% python3 -q
>>> import numpy as np
>>> np.set_printoptions(precision=3, suppress=True, linewidth=140, legacy="1.25")
>>> K = np.loadtxt("run10.csv", delimiter=",")
>>> K
array([[-0.199, -0.361, -0.633,  0.339],
       [-0.199, -0.065, -0.041, -0.017],
       [ 0.573,  0.014, -0.52 , -0.087],
       [-0.399,  0.019, -0.28 , -0.646],
       [-0.1  ,  0.208, -0.12 ,  0.581],
       [ 0.399, -0.167, -0.139, -0.315],
       [ 0.299,  0.189, -0.005, -0.049],
       [-0.374,  0.383, -0.385, -0.101],
       [ 0.174,  0.181, -0.257,  0.1  ],
       [ 0.075,  0.76 , -0.028, -0.012]])
>>> # keeps lengths
>>> th = np.radians(30)
>>> R = np.eye(4)
>>> R[1, 1] = R[3, 3] = np.cos(th)
>>> R[1, 3], R[3, 1] = -np.sin(th), np.sin(th)
>>> print(R)
[[ 1.     0.     0.     0.   ]
 [ 0.     0.866  0.    -0.5  ]
 [ 0.     0.     1.     0.   ]
 [ 0.     0.5    0.     0.866]]
>>> M2 = K @ R.T
>>> np.allclose(K @ K.T, M2 @ M2.T)
True
>>> print(np.linalg.svd(K, compute_uv=False), np.linalg.svd(M2, compute_uv=False))
[1. 1. 1. 1.] [1. 1. 1. 1.]
>>> np.abs(M2 - K).max(axis=0)
array([0.   , 0.321, 0.   , 0.382])
>>> x0 = np.array([1, -4, 1, 2])
>>> rhs = K @ x0
>>> np.round(np.linalg.pinv(K) @ K, 3) + 0
array([[1., 0., 0., 0.],
       [0., 1., 0., 0.],
       [0., 0., 1., 0.],
       [0., 0., 0., 1.]])
>>> np.linalg.solve(K.T @ K, K.T @ rhs)
array([ 1., -4.,  1.,  2.])
>>> try:
...     np.linalg.solve(K, rhs)
... except np.linalg.LinAlgError as e:
...     print(repr(e))
... 
LinAlgError('Last 2 dimensions of the array must be square')
>>> rng = np.random.default_rng(6320)
>>> rhs = rhs + 0.05 * rng.normal(size=10)
>>> rhs
array([ 1.319, -0.043, -0.232, -2.04 ,  0.127,  0.234, -0.633, -2.487, -0.6  , -2.984])
>>> b, *_ = np.linalg.lstsq(K, rhs)
>>> b
array([ 0.919, -3.979,  1.009,  2.045])
>>> b.round()
array([ 1., -4.,  1.,  2.])
>>> np.round(np.linalg.norm(rhs - K @ b), 3)
0.079
>>> [round(float(np.linalg.norm(np.linalg.solve(K.T @ K + lam * np.eye(4), K.T @ rhs))), 2) for lam in (0, 1, 10, 100)]
[4.68, 2.34, 0.43, 0.05]
>>> hat = K @ np.linalg.solve(K.T @ K, K.T)
>>> np.linalg.matrix_rank(np.eye(10) - hat)
6
>>> np.allclose(hat @ hat, hat)
True
>>> np.trace(hat)
4.0
>>> M2 = np.array([[0, 0, 2, 1, 2, 0, 2, 2, 2, 1, 1],
...     [2, 2, 2, 2, 0, 2, 2, 0, 0, 1, 1],
...     [1, 2, 2, 0, 0, 1, 0, 2, 2, 2, 1],
...     [1, 0, 1, 0, 1, 2, 1, 0, 1, 2, 2],
...     [2, 0, 1, 0, 0, 1, 1, 2, 1, 2, 1],
...     [2, 1, 2, 0, 2, 0, 2, 1, 0, 2, 1],
...     [0, 1, 0, 1, 0, 2, 2, 1, 0, 1, 0],
...     [0, 2, 0, 0, 0, 2, 2, 2, 2, 0, 1],
...     [1, 0, 2, 0, 0, 1, 0, 2, 0, 0, 1],
...     [0, 2, 1, 0, 1, 0, 0, 0, 1, 1, 2],
...     [1, 2, 1, 2, 0, 2, 0, 0, 1, 1, 1]])
>>> feats = np.tril(M2)
>>> feats
array([[0, 0, 0, 0, 0, 0, 0, 0, 0, 0, 0],
       [2, 2, 0, 0, 0, 0, 0, 0, 0, 0, 0],
       [1, 2, 2, 0, 0, 0, 0, 0, 0, 0, 0],
       [1, 0, 1, 0, 0, 0, 0, 0, 0, 0, 0],
       [2, 0, 1, 0, 0, 0, 0, 0, 0, 0, 0],
       [2, 1, 2, 0, 2, 0, 0, 0, 0, 0, 0],
       [0, 1, 0, 1, 0, 2, 2, 0, 0, 0, 0],
       [0, 2, 0, 0, 0, 2, 2, 2, 0, 0, 0],
       [1, 0, 2, 0, 0, 1, 0, 2, 0, 0, 0],
       [0, 2, 1, 0, 1, 0, 0, 0, 1, 1, 0],
       [1, 2, 1, 2, 0, 2, 0, 0, 1, 1, 1]])
>>> print(np.abs(np.diag(np.linalg.qr(feats)[1])) > 1e-9)
[ True  True  True  True  True  True  True False  True False  True]
>>> np.unique(feats.round(6), axis=0).shape
(11, 11)
>>> np.linalg.lstsq(feats[:-1].T, feats[-1])[2]
8
